% ipython --no-banner

In [1]: import numpy as np

In [2]: from numpy import linalg as LA

In [3]: np.set_printoptions(suppress=True, linewidth=100)

In [4]: m1 = np.loadtxt("a.csv", delimiter=",")

In [5]: m1
Out[5]: 
array([[ 5.1,  5. , -5. , -2. , -5. , -4. ,  0. ],
       [ 2. ,  1.1,  5. , -2. ,  4. , -4. ,  4. ],
       [-5. ,  0. , -0.9,  1. ,  4. , -5. ,  5. ],
       [-2. , -2. ,  1. , -2.9,  2. , -2. ,  0. ],
       [-4. , -2. ,  3. , -1. ,  0.1, -4. , -5. ],
       [-2. , -4. , -2. , -2. ,  1. , -3.9,  3. ],
       [ 5. ,  5. , -5. , -2. , -5. , -4. ,  0.1]])

In [6]: W1 = np.array([[5, -7], [-7, -6], [-5, -5], [8, -8], [-1, -8], [6, -2], [-5, -1]])

In [7]: coef = np.array([1, 2])

In [8]: act = np.maximum(m1 @ W1 + coef, 0)

In [9]: act.round(2)
Out[9]: 
array([[ 0. , 25.3],
       [ 0. ,  0. ],
       [ 0. ,  6.5],
       [ 0. , 34.2],
       [ 0. , 47.2],
       [ 0. , 62.8],
       [ 0. , 25.9]])

In [10]: (act > 0).astype(int)
Out[10]: 
array([[0, 1],
       [0, 0],
       [0, 1],
       [0, 1],
       [0, 1],
       [0, 1],
       [0, 1]])

In [11]: np.round((act > 0).mean(axis=0), 2)
Out[11]: array([0.  , 0.86])

In [12]: C = np.array([[5, 1, 7], [0, 3, 9]])

In [13]: W1 @ C
Out[13]: 
array([[  25,  -16,  -28],
       [ -35,  -25, -103],
       [ -25,  -20,  -80],
       [  40,  -16,  -16],
       [  -5,  -25,  -79],
       [  30,    0,   24],
       [ -25,   -8,  -44]])

In [14]: q, vecs = LA.qr(m1[:, :1])[0], LA.qr(m1[:, 1:])[0]

In [15]: sigma = LA.svd(q.T @ vecs, compute_uv=False)

In [16]: sigma.round(2)
Out[16]: array([1.])

In [17]: (sigma > 0.9).sum()
Out[17]: np.int64(1)

In [18]: round(float(LA.norm(q @ q.T - vecs @ vecs.T, 2)), 2)
Out[18]: 1.0

In [19]: K = np.array([[2.3, 1.0, 0.0, 0.0, 3.0, 3.0, 1.0, 2.0],
    ...:     [0.0, 1.3, 3.0, 1.0, 1.0, 3.0, 1.0, 0.0],
    ...:     [3.0, 2.0, 3.3, 2.0, 1.0, 2.0, 0.0, 1.0],
    ...:     [1.0, 1.0, 0.0, 0.3, 2.0, 0.0, 3.0, 1.0],
    ...:     [0.0, 0.0, 3.0, 1.0, 1.3, 2.0, 2.0, 0.0],
    ...:     [0.0, 0.0, 1.0, 0.0, 0.0, 2.3, 0.0, 1.0],
    ...:     [3.0, 3.0, 0.0, 3.0, 2.0, 1.0, 3.3, 3.0],
    ...:     [2.0, 1.0, 0.0, 0.0, 3.0, 3.0, 1.0, 2.3]])

In [20]: u = np.array([0, 1, 0, -1, 1, 0, -2, -1])

In [21]: M2 = K + np.outer(u, np.eye(8)[2])

In [22]: LA.matrix_rank(LA.inv(M2) - LA.inv(K), tol=1e-8)
Out[22]: np.int64(1)

In [23]: LA.matrix_rank(M2 - K)
Out[23]: np.int64(1)

In [24]: round(float(LA.det(M2) / LA.det(K)), 2), np.round(1 + LA.solve(K, u)[2], 2)
Out[24]: (0.25, np.float64(0.25))

In [25]: q, r_ = LA.qr(K)

In [26]: np.round(np.abs(np.diag(r_)), 2)
Out[26]: array([5.32, 1.77, 4.77, 1.46, 2.56, 2.48, 1.24, 0.39])

In [27]: np.round(q.T @ q, 2) + 0
Out[27]: 
array([[1., 0., 0., 0., 0., 0., 0., 0.],
       [0., 1., 0., 0., 0., 0., 0., 0.],
       [0., 0., 1., 0., 0., 0., 0., 0.],
       [0., 0., 0., 1., 0., 0., 0., 0.],
       [0., 0., 0., 0., 1., 0., 0., 0.],
       [0., 0., 0., 0., 0., 1., 0., 0.],
       [0., 0., 0., 0., 0., 0., 1., 0.],
       [0., 0., 0., 0., 0., 0., 0., 1.]])

In [28]: round(np.trace(q @ q.T), 2)
Out[28]: np.float64(8.0)

In [29]: rng = np.random.default_rng(8)

In [30]: labels = rng.permutation(8)

In [31]: M2 = K[:, labels] * rng.choice([-1, 1], 8)

In [32]: M2
Out[32]: 
array([[ 0. ,  2. ,  2.3, -3. , -1. ,  1. , -0. , -3. ],
       [ 1. ,  0. ,  0. , -3. , -1. ,  1.3, -3. , -1. ],
       [ 2. ,  1. ,  3. , -2. , -0. ,  2. , -3.3, -1. ],
       [ 0.3,  1. ,  1. , -0. , -3. ,  1. , -0. , -2. ],
       [ 1. ,  0. ,  0. , -2. , -2. ,  0. , -3. , -1.3],
       [ 0. ,  1. ,  0. , -2.3, -0. ,  0. , -1. , -0. ],
       [ 3. ,  3. ,  3. , -1. , -3.3,  3. , -0. , -2. ],
       [ 0. ,  2.3,  2. , -3. , -1. ,  1. , -0. , -3. ]])

In [33]: left, _, VT = LA.svd(K.T @ M2)

In [34]: labels
Out[34]: array([3, 7, 0, 5, 6, 1, 2, 4])

In [35]: np.round(LA.lstsq(K, M2)[0], 2) + 0
Out[35]: 
array([[ 0.,  0.,  1.,  0.,  0.,  0.,  0.,  0.],
       [ 0.,  0.,  0.,  0.,  0.,  1.,  0.,  0.],
       [ 0.,  0.,  0.,  0.,  0.,  0., -1.,  0.],
       [ 1.,  0.,  0.,  0.,  0.,  0.,  0.,  0.],
       [ 0.,  0.,  0.,  0.,  0.,  0.,  0., -1.],
       [ 0.,  0.,  0., -1.,  0.,  0.,  0.,  0.],
       [ 0.,  0.,  0.,  0., -1.,  0.,  0.,  0.],
       [ 0.,  1.,  0.,  0.,  0.,  0.,  0.,  0.]])

In [36]: np.round(left @ VT, 2) + 0
Out[36]: 
array([[ 0.,  0.,  1.,  0.,  0.,  0.,  0.,  0.],
       [ 0.,  0.,  0.,  0.,  0.,  1.,  0.,  0.],
       [ 0.,  0.,  0.,  0.,  0.,  0., -1.,  0.],
       [ 1.,  0.,  0.,  0.,  0.,  0.,  0.,  0.],
       [ 0.,  0.,  0.,  0.,  0.,  0.,  0., -1.],
       [ 0.,  0.,  0., -1.,  0.,  0.,  0.,  0.],
       [ 0.,  0.,  0.,  0., -1.,  0.,  0.,  0.],
       [ 0.,  1.,  0.,  0.,  0.,  0.,  0.,  0.]])
